% ipython --no-banner

In [1]: import numpy as np

In [2]: from numpy import linalg as LA

In [3]: np.set_printoptions(suppress=True, linewidth=140)

In [4]: W0 = np.array([[1, 2, 3], [6, 8, 4], [6, 0, 1]])

In [5]: print(W0)
[[1 2 3]
 [6 8 4]
 [6 0 1]]

In [6]: q, vecs = LA.qr(W0[:, :1])[0], LA.qr(W0[:, 1:])[0]

In [7]: sv = LA.svd(q.T @ vecs, compute_uv=False)

In [8]: print(np.round(np.degrees(np.arccos(sv.clip(0, 1))), 3))
[40.559]

In [9]: print((sv > 0.9).sum())
0

In [10]: A2 = np.array([[5, 1, 4], [4, -4, -1], [4, 2, -3]])

In [11]: basis = np.array([[2, 1], [3, 3]])

In [12]: J = np.block([[A2, np.zeros((3, 2))], [np.zeros((2, 3)), basis]])

In [13]: print(J)
[[ 5.  1.  4.  0.  0.]
 [ 4. -4. -1.  0.  0.]
 [ 4.  2. -3.  0.  0.]
 [ 0.  0.  0.  2.  1.]
 [ 0.  0.  0.  3.  3.]]

In [14]: hat = np.triu(np.array([[4, -4, 0, 1, -4],
    ...:     [5, -5, -2, -1, -3],
    ...:     [5, -5, -2, 1, -5],
    ...:     [2, -5, 3, 1, 1],
    ...:     [3, -4, -1, -1, 0]]), 1) + np.eye(5)

In [15]: A2 = hat @ J @ LA.inv(hat)

In [16]: print(np.trace(A2), np.trace(J))
3.0 3.0

In [17]: print(A2)
[[ -11.  -27.  -46.   20. -386.]
 [  -4.  -24.  -43.   12. -325.]
 [   4.   18.   33.  -32.  253.]
 [   0.    0.    0.    5.   -1.]
 [   0.    0.    0.    3.    0.]]

In [18]: print(np.round(np.poly(A2), 3))
[   1.   -3.  -48.   37.  747. -522.]

In [19]: print(hat @ J - J @ hat)
[[-16.  36.   6. -18.  32.]
 [ -8.  12.  -2. -18. -11.]
 [  0.  16.   4. -12.  -7.]
 [  0.   0.   0.   3.   1.]
 [  0.   0.   0.   0.  -3.]]

In [20]: print(np.argsort(-LA.norm(A2, axis=0).round(6), kind="stable")[:3])
[4 2 1]

In [21]: print(LA.cond(A2) > 100)
True

In [22]: print(LA.matrix_rank(A2, rtol=0.1))
1

In [23]: u = np.array([2, 0, 3, 3, 0])

In [24]: A2 = J + np.outer(u, np.eye(5)[1])

In [25]: print(LA.matrix_rank(LA.inv(A2) - LA.inv(J), tol=1e-8))
1

In [26]: print(LA.matrix_rank(A2 - J))
1

In [27]: print(A2)
[[ 5.  3.  4.  0.  0.]
 [ 4. -4. -1.  0.  0.]
 [ 4.  5. -3.  0.  0.]
 [ 0.  3.  0.  2.  1.]
 [ 0.  0.  0.  3.  3.]]

In [28]: blk = np.stack([A2, -1 * A2, A2[::-1]])

In [29]: print(LA.matrix_rank(blk))
[5 5 5]

In [30]: print(blk.sum(axis=0))
[[ 0.  0.  0.  3.  3.]
 [ 0.  3.  0.  2.  1.]
 [ 4.  5. -3.  0.  0.]
 [ 4. -4. -1.  0.  0.]
 [ 5.  3.  4.  0.  0.]]

In [31]: print(np.round(LA.det(blk), 3))
[ 759. -759.  759.]

In [32]: print(LA.matrix_rank(blk.reshape(3, -1)))
2

In [33]: print(np.round(LA.norm(blk, axis=(1, 2)), 3))
[12.845 12.845 12.845]

In [34]: arr = np.load("data.npy")

In [35]: print(arr)
[[ 0  2  2 37 32  7]
 [ 2 12  0 19 22  5]
 [ 0  0  6  0  0  0]
 [ 0  0  7 11 12  0]
 [ 1 16  0 35 35 12]
 [ 2  0  0  0  0  0]
 [ 4 23  0 29 29 19]
 [ 9 15  0  7 18  0]
 [ 0 14  0 12  6 22]
 [ 0  0  0  0  0 10]
 [ 4 37  0  0  0 51]]

In [36]: q, Rm = LA.qr(arr)

In [37]: print(round(float(abs(Rm[0, 0])), 3), np.round(LA.norm(arr[:, 0]), 3))
11.045 11.045

In [38]: print(q.shape, Rm.shape)
(11, 6) (6, 6)

In [39]: print(np.round(np.abs(np.diag(Rm)), 3))
[11.045 36.212  9.433 51.597  6.779 12.685]

In [40]: print(np.round(q @ Rm, 3) + 0)
[[ 0.  2.  2. 37. 32.  7.]
 [ 2. 12.  0. 19. 22.  5.]
 [ 0.  0.  6.  0.  0.  0.]
 [ 0.  0.  7. 11. 12.  0.]
 [ 1. 16.  0. 35. 35. 12.]
 [ 2.  0.  0.  0.  0.  0.]
 [ 4. 23.  0. 29. 29. 19.]
 [ 9. 15.  0.  7. 18.  0.]
 [ 0. 14.  0. 12.  6. 22.]
 [ 0.  0.  0.  0.  0. 10.]
 [ 4. 37.  0.  0.  0. 51.]]

In [41]: print(np.round(q.T @ q, 3) + 0)
[[1. 0. 0. 0. 0. 0.]
 [0. 1. 0. 0. 0. 0.]
 [0. 0. 1. 0. 0. 0.]
 [0. 0. 0. 1. 0. 0.]
 [0. 0. 0. 0. 1. 0.]
 [0. 0. 0. 0. 0. 1.]]

In [42]: m1 = np.load("a.npy")

In [43]: print(m1)
[[-0.838  0.4   -0.6   -0.5  ]
 [-2.232  1.1    0.5    0.3  ]
 [ 0.573 -0.3   -0.8   -0.1  ]
 [-3.999  2.     0.3    0.8  ]
 [ 0.396 -0.2    0.     0.3  ]
 [ 0.984 -0.5    0.3    0.   ]
 [-3.189  1.6   -0.3    0.2  ]
 [ 1.989 -1.    -0.6   -0.6  ]
 [-0.218  0.1   -0.9    1.4  ]
 [-1.206  0.6    1.    -1.1  ]
 [ 3.031 -1.5   -0.7    0.3  ]
 [ 0.567 -0.3    2.1    0.4  ]
 [-1.603  0.8    0.2    0.2  ]
 [ 2.015 -1.     0.8    0.1  ]
 [-0.822  0.4    0.6    0.1  ]
 [ 1.813 -0.9    0.2    0.8  ]
 [-4.195  2.1   -2.2    1.7  ]
 [-0.972  0.5   -0.4    0.6  ]
 [-0.405  0.2   -1.5    0.9  ]
 [-4.409  2.2    0.6   -0.2  ]
 [ 0.005  0.    -0.8    0.8  ]
 [-0.794  0.4    1.2    0.   ]
 [-1.772  0.9    1.9   -0.7  ]
 [ 1.828 -0.9   -1.8   -2.3  ]
 [-3.022  1.5    0.3   -1.1  ]
 [-1.597  0.8    0.6    0.8  ]
 [-0.595  0.3   -1.2    0.1  ]
 [ 1.599 -0.8    0.3    0.2  ]
 [-3.399  1.7    1.3   -0.2  ]
 [ 0.797 -0.4   -0.1   -0.5  ]
 [-1.965  1.    -1.4   -0.6  ]
 [-2.821  1.4    0.8   -0.4  ]]

In [44]: idx = m1[:, 2] > np.median(m1[:, 2])

In [45]: u = m1[idx].mean(axis=0) - m1[~idx].mean(axis=0)

In [46]: print(((m1 - m1.mean(axis=0)) @ u > 0).astype(int))
[0 1 0 1 0 0 1 0 0 1 0 1 1 0 1 0 1 0 0 1 0 1 1 0 1 1 0 0 1 0 0 1]

In [47]: print(round((((m1 - m1.mean(axis=0)) @ u > 0) == idx).mean(), 3))
0.812

In [48]: print(idx.astype(int))
[0 1 0 1 0 1 0 0 0 1 0 1 0 1 1 0 0 0 0 1 0 1 1 0 1 1 0 1 1 0 0 1]

In [49]: print(np.argsort(-np.abs(u).round(6), kind="stable"))
[2 0 1 3]

In [50]: A2 = np.c_[m1[:, :1] @ np.array([[2]]), np.array([2, 2, 2, 2, 0, 1, 3, 3, 3, 3, 0, 2, 3, 0, 2, 3, 2, 1, 2, 0, 3, 3, 3, 1, 1, 2, 2, 3, 1, 3, 2, 0])]

In [51]: print(A2)
[[-1.676  2.   ]
 [-4.464  2.   ]
 [ 1.146  2.   ]
 [-7.998  2.   ]
 [ 0.792  0.   ]
 [ 1.968  1.   ]
 [-6.378  3.   ]
 [ 3.978  3.   ]
 [-0.436  3.   ]
 [-2.412  3.   ]
 [ 6.062  0.   ]
 [ 1.134  2.   ]
 [-3.206  3.   ]
 [ 4.03   0.   ]
 [-1.644  2.   ]
 [ 3.626  3.   ]
 [-8.39   2.   ]
 [-1.944  1.   ]
 [-0.81   2.   ]
 [-8.818  0.   ]
 [ 0.01   3.   ]
 [-1.588  3.   ]
 [-3.544  3.   ]
 [ 3.656  1.   ]
 [-6.044  1.   ]
 [-3.194  2.   ]
 [-1.19   2.   ]
 [ 3.198  3.   ]
 [-6.798  1.   ]
 [ 1.594  3.   ]
 [-3.93   2.   ]
 [-5.642  0.   ]]

In [52]: print(LA.matrix_rank(A2))
2

In [53]: print(np.round(LA.norm(LA.qr(m1)[0].T @ A2, axis=0) ** 2 / ((A2 ** 2).sum(axis=0) + 1e-12), 3))
[1.    0.102]

In [54]: print(LA.matrix_rank(np.c_[m1, A2]))
5

In [55]: print(np.round(LA.norm(A2 - m1 @ LA.lstsq(m1, A2)[0], axis=0), 3) + 0)
[ 0.    11.526]

In [56]: E = np.load("mat.npy")

In [57]: print(E)
[[-0.845 -1.261  1.209 -1.662  0.297]
 [-1.931  2.418 -1.883 -0.973  3.578]
 [-0.586  2.428  0.507  3.603 -0.363]
 [ 0.149 -3.034 -0.427 -0.639 -1.952]
 [-0.847  0.815  0.76  -0.606  1.431]
 [-1.637  1.472 -3.407  1.988 -0.678]
 [ 1.85  -0.999 -0.173 -1.146 -2.142]
 [ 0.048  2.194 -0.812  0.103 -0.224]
 [-0.477 -3.027  0.377  1.105  0.306]
 [ 0.235  3.345 -0.657  4.011  1.55 ]
 [ 0.581 -0.121 -0.482  0.34  -0.188]
 [-1.049 -3.381 -0.14   0.393  0.553]
 [-1.49  -4.294 -0.462  1.542  0.022]
 [-0.989 -8.218 -0.219  0.171 -0.798]
 [-0.289 -2.71   1.902  1.524 -0.124]
 [-0.395  0.819 -1.469 -0.754 -2.396]
 [-0.663  2.371  0.303 -0.326 -1.374]
 [ 0.819  2.317  0.966  3.499 -2.406]
 [-1.525 -0.689 -1.641  1.994 -1.367]
 [ 0.773 -4.099 -0.132 -1.81   0.113]
 [ 0.628 -1.029  0.512  0.142  0.415]
 [-0.953 -0.325  1.49   0.567 -1.019]
 [ 0.145 -0.109  0.955 -2.706  1.388]
 [-1.721 -0.632 -2.884  2.06  -1.107]
 [ 1.517  2.458 -0.736  0.475 -1.101]
 [ 2.015  3.192  2.035 -1.724 -0.435]
 [ 0.038  0.933  0.457  1.745 -1.35 ]
 [ 0.218  5.426 -0.853  3.266 -1.205]
 [-1.817  2.709  0.7   -0.366  1.186]
 [-0.062 -1.702 -0.256  1.115 -0.738]
 [ 2.272  2.1    3.803  2.578 -3.422]
 [ 0.507  2.723 -0.099 -0.198 -0.252]
 [-0.246 -0.376  1.694  1.252 -1.824]
 [ 0.518  0.061  0.442 -3.319  0.557]
 [ 1.931  0.23  -0.075  1.852 -3.099]
 [ 1.748  0.623  0.336 -1.224  0.675]
 [-0.521 -3.326 -0.185  0.617  0.363]
 [-0.757 -1.686  1.119  0.197  0.481]]

In [58]: basis = E[[13, 0]].astype(float)

In [59]: for _ in range(7):
    ...:     idx = LA.norm(E[:, None] - basis, axis=-1).argmin(axis=1)
    ...:     basis = np.array([E[idx == j].mean(axis=0) for j in range(2)])
    ...: 

In [60]: print(idx)
[0 1 1 0 1 1 1 1 0 1 1 0 0 0 0 1 1 1 1 0 0 1 1 1 1 1 1 1 1 0 1 1 1 1 1 1 0 0]

In [61]: print(basis.round(3))
[[-0.411 -3.147  0.275  0.225 -0.089]
 [ 0.082  1.361 -0.028  0.615 -0.6  ]]

In [62]: print(np.abs(basis[1] - basis[0]).argmax())
1

In [63]: print(np.bincount(idx))
[12 26]
